>>> import numpy as np
>>> from numpy import linalg as LA
>>> np.set_printoptions(precision=2, suppress=True, linewidth=160)
>>> def rnd(a):
...     return np.round(a, 2) + 0
... 
>>> M = np.array([[8, 11, 10, 2, -3, 4, 0, 5],
...     [9, 12, 11, 3, -2, 5, 1, 6],
...     [9, 12, 11, 3, -2, 5, 1, 6],
...     [7, 10, 9, 1, -4, 3, -1, 4]])
>>> M
array([[ 8, 11, 10,  2, -3,  4,  0,  5],
       [ 9, 12, 11,  3, -2,  5,  1,  6],
       [ 9, 12, 11,  3, -2,  5,  1,  6],
       [ 7, 10,  9,  1, -4,  3, -1,  4]])
>>> rank = LA.matrix_rank(M)
>>> rank
np.int64(2)
>>> N = LA.svd(M)[2][rank:].T
>>> np.allclose(M @ N, 0)
True
>>> rnd(M @ N)
array([[0., 0., 0., 0., 0., 0.],
       [0., 0., 0., 0., 0., 0.],
       [0., 0., 0., 0., 0., 0.],
       [0., 0., 0., 0., 0., 0.]])
>>> [int(LA.matrix_rank(np.delete(M, i, axis=0))) for i in range(4)]
[2, 2, 2, 2]
>>> LA.lstsq(M[:-1].T, M[-1])[2]
np.int32(2)
>>> np.allclose(M[:-1].T @ LA.lstsq(M[:-1].T, M[-1])[0], M[-1])
True
>>> np.abs(np.diag(LA.qr(M)[1])) > 1e-9
array([ True,  True, False, False])
>>> rnd(M @ LA.pinv(M) @ M)
array([[ 8., 11., 10.,  2., -3.,  4.,  0.,  5.],
       [ 9., 12., 11.,  3., -2.,  5.,  1.,  6.],
       [ 9., 12., 11.,  3., -2.,  5.,  1.,  6.],
       [ 7., 10.,  9.,  1., -4.,  3., -1.,  4.]])
>>> G = M.T @ M
>>> (M @ M.T).shape
(4, 4)
>>> LA.matrix_rank(G)
np.int64(2)
>>> rnd(LA.eigvalsh(G)[::-1])
array([1443.77,   10.23,    0.  ,    0.  ,    0.  ,    0.  ,    0.  ,    0.  ])
>>> f = np.array([3, 3, -3, -1, 2, 3, -1, -1, 0, 1, -1, 1, 2])
>>> r1 = np.array([-2, 0, -2, 2])
>>> F = f[:, None] + r1[None, :]
>>> F
array([[ 1,  3,  1,  5],
       [ 1,  3,  1,  5],
       [-5, -3, -5, -1],
       [-3, -1, -3,  1],
       [ 0,  2,  0,  4],
       [ 1,  3,  1,  5],
       [-3, -1, -3,  1],
       [-3, -1, -3,  1],
       [-2,  0, -2,  2],
       [-1,  1, -1,  3],
       [-3, -1, -3,  1],
       [-1,  1, -1,  3],
       [ 0,  2,  0,  4]])
>>> # rank 2
>>> U, sv, Vh = LA.svd(F)
>>> evecs = Vh[:(sv > 1e-8).sum()]
>>> rng = np.random.default_rng(51)
>>> x = F[9] + 4 * F[11] + rng.integers(2) * np.eye(4)[1]
>>> x
array([-5.,  5., -5., 15.])
>>> rnd(LA.norm(x - evecs.T @ evecs @ x))
np.float64(0.0)
>>> W2 = F[[7, 11]].astype(float)
>>> for _ in range(4):
...     labels = LA.norm(F[:, None] - W2, axis=-1).argmin(axis=1)
...     W2 = np.array([F[labels == j].mean(axis=0) for j in range(2)])
... 
>>> labels
array([1, 1, 0, 0, 1, 1, 0, 0, 0, 1, 0, 1, 1])
>>> rnd(W2)
array([[-3.17, -1.17, -3.17,  0.83],
       [ 0.14,  2.14,  0.14,  4.14]])
>>> rnd(W2[1] - W2[0])
array([3.31, 3.31, 3.31, 3.31])
>>> np.bincount(labels)
array([6, 7])
>>> out = np.array([[0, 8, 8, 6], [3, 4, 0, 3], [0, 5, 4, 4], [6, 7, 6, 3]])
>>> m1 = np.triu(out, 1)
>>> m1
array([[0, 8, 8, 6],
       [0, 0, 0, 3],
       [0, 0, 0, 4],
       [0, 0, 0, 0]])
>>> G = m1.T @ m1
>>> np.trace(G), (m1 ** 2).sum()
(np.int64(189), np.int64(189))
>>> LA.matrix_rank(G)
np.int64(2)
>>> G
array([[ 0,  0,  0,  0],
       [ 0, 64, 64, 48],
       [ 0, 64, 64, 48],
       [ 0, 48, 48, 61]])
>>> d = LA.norm(F[:, None] - F[None], axis=-1)
>>> rnd(LA.norm(F - F.mean(axis=0), axis=1))
array([4.77, 4.77, 7.23, 3.23, 2.77, 4.77, 3.23, 3.23, 1.23, 0.77, 3.23, 0.77, 2.77])
>>> (d + 1e9 * np.eye(13)).round(6).argmin(axis=1)
array([ 1,  0,  3,  6, 12,  0,  3,  3,  3, 11,  3,  9,  4])
>>> rnd(LA.norm(F, axis=1))
array([6.  , 6.  , 7.75, 4.47, 4.47, 6.  , 4.47, 4.47, 3.46, 3.46, 4.47, 3.46, 4.47])
>>> np.unravel_index(d.round(6).argmax(), d.shape)
(np.int64(0), np.int64(2))
>>> d.mean(axis=1).argmax()
np.int64(2)
>>> np.argsort(-LA.norm(m1, axis=0).round(6), kind="stable")[:3]
array([1, 2, 3])
>>> LA.matrix_rank(m1, rtol=0.1)
np.int64(2)
>>> W0 = rng.normal(size=(22, 7)) + 5 * np.array([0, -2, 2, 1, 2, -2, 2])
>>> rnd(W0)
array([[ -0.62,  -9.92,  11.25,   4.68,   8.9 , -10.8 ,  11.78],
       [ -0.35, -11.18,   9.7 ,   5.3 ,  10.29,  -8.14,   9.81],
       [ -1.55,  -8.49,  10.29,   5.3 ,   9.32, -11.04,  11.58],
       [ -1.52, -10.62,   8.85,   6.44,  10.32, -10.71,  10.71],
       [  1.94, -10.96,   9.11,   5.4 ,  10.24, -11.14,   9.36],
       [ -0.02,  -9.14,   8.51,   5.67,  10.51,  -7.94,   7.6 ],
       [ -0.34, -10.39,  11.54,   3.82,   9.45,  -9.73,  10.63],
       [  0.51, -11.3 ,  12.  ,   4.3 ,  10.46,  -9.01,   9.64],
       [  0.56, -11.54,   9.88,   4.45,   8.42, -10.71,   8.93],
       [  0.98, -10.86,   8.38,   4.77,   9.63,  -7.31,  11.87],
       [  0.17, -10.83,  12.4 ,   5.29,   8.19,  -9.59,   8.18],
       [  1.3 ,  -9.58,   8.76,   4.32,   7.64,  -8.19,  10.06],
       [  0.68,  -8.63,   9.53,   4.35,   9.45,  -9.71,   9.06],
       [ -0.42,  -9.74,  10.11,   4.34,   8.78, -10.65,  10.66],
       [  1.4 ,  -8.79,   9.66,   5.67,  10.39,  -8.4 ,   9.13],
       [  1.27,  -9.59,   9.83,   7.68,  11.99, -11.69,  10.14],
       [  0.81,  -8.78,   8.69,   5.48,  10.25, -10.84,  10.87],
       [ -0.57, -10.05,   8.94,   5.5 ,  10.54, -10.35,   9.07],
       [  0.  ,  -9.72,  10.19,   4.72,  11.1 , -10.38,  10.07],
       [  1.7 , -10.93,  10.04,   5.31,   9.17, -11.51,   8.93],
       [ -2.34, -10.01,   9.91,   5.76,  12.06,  -9.82,  10.21],
       [  0.53, -10.55,   8.33,   4.16,  10.16, -10.03,  10.03]])
>>> d = LA.norm(W0[:, None] - W0[None], axis=-1)
>>> np.flatnonzero(d[5] < d.mean() / 2)
array([5])
>>> d.shape
(22, 22)
>>> LA.matrix_rank(d ** 2)
np.int64(9)
